$ python -q
>>> import numpy as np
>>> np.set_printoptions(suppress=True, linewidth=140)
>>> rng = np.random.default_rng(80)
>>> E = np.array([[2, -6, 3, 1, -6],
...     [-1, 8, 4, -3, 5],
...     [-1, 2, -6, 6, 3],
...     [-6, 1, -9, -7, -3],
...     [4, 8, 2, 9, -7],
...     [7, -6, -5, -4, -9]]) * (rng.random((6, 5)) < 0.3)
>>> E
array([[ 0, -6,  3,  0,  0],
       [-1,  0,  0,  0,  5],
       [ 0,  0,  0,  6,  0],
       [-6,  0,  0,  0,  0],
       [ 4,  0,  2,  9, -7],
       [ 0,  0,  0,  0, -9]])
>>> M2 = E / np.linalg.norm(E, axis=1, keepdims=True)
>>> C2 = M2 @ M2.T
>>> round(float(np.degrees(np.arccos(np.clip(C2[5, 1], -1, 1)))), 3)
168.69
>>> C2[5].round(3)
array([ 0.   , -0.981,  0.   ,  0.   ,  0.572,  1.   ])
>>> (C2 - 2 * np.eye(6)).round(6).argmax(axis=1)
array([4, 3, 4, 1, 2, 4])
>>> np.round(np.linalg.norm(M2, axis=1), 3)
array([1., 1., 1., 1., 1., 1.])
>>> print(round(np.linalg.norm(E), 3))
19.339
>>> print(E.sum(axis=1))
[-3  4  6 -6  8 -9]
>>> E - E[0]
array([[ 0,  0,  0,  0,  0],
       [-1,  6, -3,  0,  5],
       [ 0,  6, -3,  6,  0],
       [-6,  6, -3,  0,  0],
       [ 4,  6, -1,  9, -7],
       [ 0,  6, -3,  0, -9]])
>>> np.linalg.matrix_rank(E)
np.int64(5)
>>> proj = E @ np.linalg.solve(E.T @ E, E.T)
>>> np.linalg.matrix_rank(np.eye(6) - proj)
np.int64(1)
>>> print(proj.round(3) + 0)
[[ 1.     0.     0.     0.     0.     0.   ]
 [ 0.     0.252  0.     0.125  0.    -0.416]
 [ 0.     0.     1.     0.     0.     0.   ]
 [ 0.     0.125  0.     0.979  0.     0.069]
 [ 0.     0.     0.     0.     1.     0.   ]
 [ 0.    -0.416  0.     0.069  0.     0.769]]
>>> np.round(np.linalg.eigvalsh(proj), 3) + 0
array([0., 1., 1., 1., 1., 1.])
>>> q, R = np.linalg.qr(E)
>>> print(R.round(3) + 0)
[[ -7.28    0.     -1.099  -4.945   4.533]
 [  0.      6.     -3.      0.      0.   ]
 [  0.      0.     -1.671  -7.52    5.397]
 [  0.      0.      0.      6.      0.   ]
 [  0.      0.      0.      0.    -10.263]]
>>> np.round(q.T @ q, 3) + 0
array([[1., 0., 0., 0., 0.],
       [0., 1., 0., 0., 0.],
       [0., 0., 1., 0., 0.],
       [0., 0., 0., 1., 0.],
       [0., 0., 0., 0., 1.]])
>>> np.round(q @ R, 3) + 0
array([[ 0., -6.,  3.,  0.,  0.],
       [-1.,  0.,  0.,  0.,  5.],
       [ 0.,  0.,  0.,  6.,  0.],
       [-6.,  0.,  0.,  0.,  0.],
       [ 4.,  0.,  2.,  9., -7.],
       [ 0.,  0.,  0.,  0., -9.]])
>>> vec = np.array([5, 1, 1, -4, 7])
>>> target = E @ vec
>>> target
array([ -3,  30, -24, -30, -63, -63])
>>> print(np.round(np.linalg.solve(E.T @ E, E.T @ target), 3))
[ 5.  1.  1. -4.  7.]
>>> target = target + 0.1 * rng.normal(size=6)
>>> target.round(3)
array([ -3.013,  29.915, -23.963, -29.915, -62.939, -62.97 ])
>>> b, *_ = np.linalg.lstsq(E, target)
>>> print([round(float(np.linalg.norm(np.linalg.solve(E.T @ E + lam * np.eye(5), E.T @ target))), 2) for lam in (0, 1, 10, 100)])
[9.58, 9.3, 8.19, 4.7]
>>> np.round(E.T @ (target - E @ b), 3) + 0
array([0., 0., 0., 0., 0.])
>>> b.round(3)
array([ 4.988,  1.004,  1.003, -3.994,  6.993])
>>> b.round()
array([ 5.,  1.,  1., -4.,  7.])
>>> mat = np.array([[3, 2, 2, -3, -1, -3, 3],
...     [3, -1, 2, 1, -1, -1, 3],
...     [-1, 2, 0, -2, -2, 1, -3],
...     [1, 1, 0, 0, -2, 3, -3]])
>>> mat[1] = mat[0]
>>> print(mat)
[[ 3  2  2 -3 -1 -3  3]
 [ 3  2  2 -3 -1 -3  3]
 [-1  2  0 -2 -2  1 -3]
 [ 1  1  0  0 -2  3 -3]]
>>> Uu, s, Vt = np.linalg.svd(mat)
>>> evecs = Vt[:(s > 1e-8).sum()]
>>> vec = mat[3] + -1 * mat[1] + rng.integers(2) * np.eye(7)[2]
>>> vec
array([-2., -1., -1.,  3., -1.,  6., -6.])
>>> np.allclose(evecs.T @ evecs @ vec, vec)
False
>>> print(np.round(np.linalg.norm(vec - evecs.T @ evecs @ vec), 3))
0.946
>>> print(np.linalg.matrix_rank(np.vstack([mat, vec])))
4
>>> W0 = np.loadtxt("data.csv", delimiter=",")
>>> W0
array([[ 2.,  0.,  1.,  0.,  1.,  1., -1.,  2., -1.],
       [ 2., -1.,  3., -4.,  4.,  3., -1., -5.,  2.],
       [ 6.,  2.,  2.,  1., -4.,  1., -2.,  7.,  0.],
       [ 6., -1.,  1., -5.,  1.,  0., -2., -3.,  1.],
       [ 0.,  0.,  0.,  0.,  0.,  0.,  0.,  0.,  0.],
       [ 6., -1.,  0.,  0.,  1., -4., -4.,  6., -4.],
       [ 3., -3., -1.,  1., -1., -8., -4.,  4., -2.],
       [ 2.,  6.,  6., -5.,  1.,  7.,  6., -5.,  4.],
       [-1.,  4.,  1., -1.,  0.,  4.,  3., -4.,  0.],
       [ 0.,  0.,  0.,  0.,  0.,  0.,  0.,  0.,  0.],
       [ 6.,  0.,  2., -1., -4.,  2., -4.,  3.,  2.],
       [ 1., -1.,  3., -4.,  6.,  0.,  0., -1., -2.],
       [ 0.,  0.,  0.,  0.,  0.,  0.,  0.,  0.,  0.],
       [ 4.,  2.,  2., -5.,  3., -1.,  3., -4.,  1.],
       [ 2., -3., -1.,  2., -3., -3., -6.,  1.,  0.],
       [ 1.,  1.,  3.,  1., -3.,  0., -1.,  3.,  1.],
       [ 5., -3.,  4., -7.,  7.,  0., -2., -4.,  1.],
       [ 5., -2.,  2., -3.,  4., -2., -2.,  3., -2.],
       [ 3.,  3.,  0.,  0., -2.,  2.,  1.,  0.,  0.]])
>>> proj = W0 @ np.linalg.solve(W0.T @ W0, W0.T)
>>> np.allclose(proj @ proj, proj)
True
>>> np.round(np.linalg.eigvalsh(proj), 3) + 0
array([0., 0., 0., 0., 0., 0., 0., 0., 0., 0., 1., 1., 1., 1., 1., 1., 1., 1., 1.])
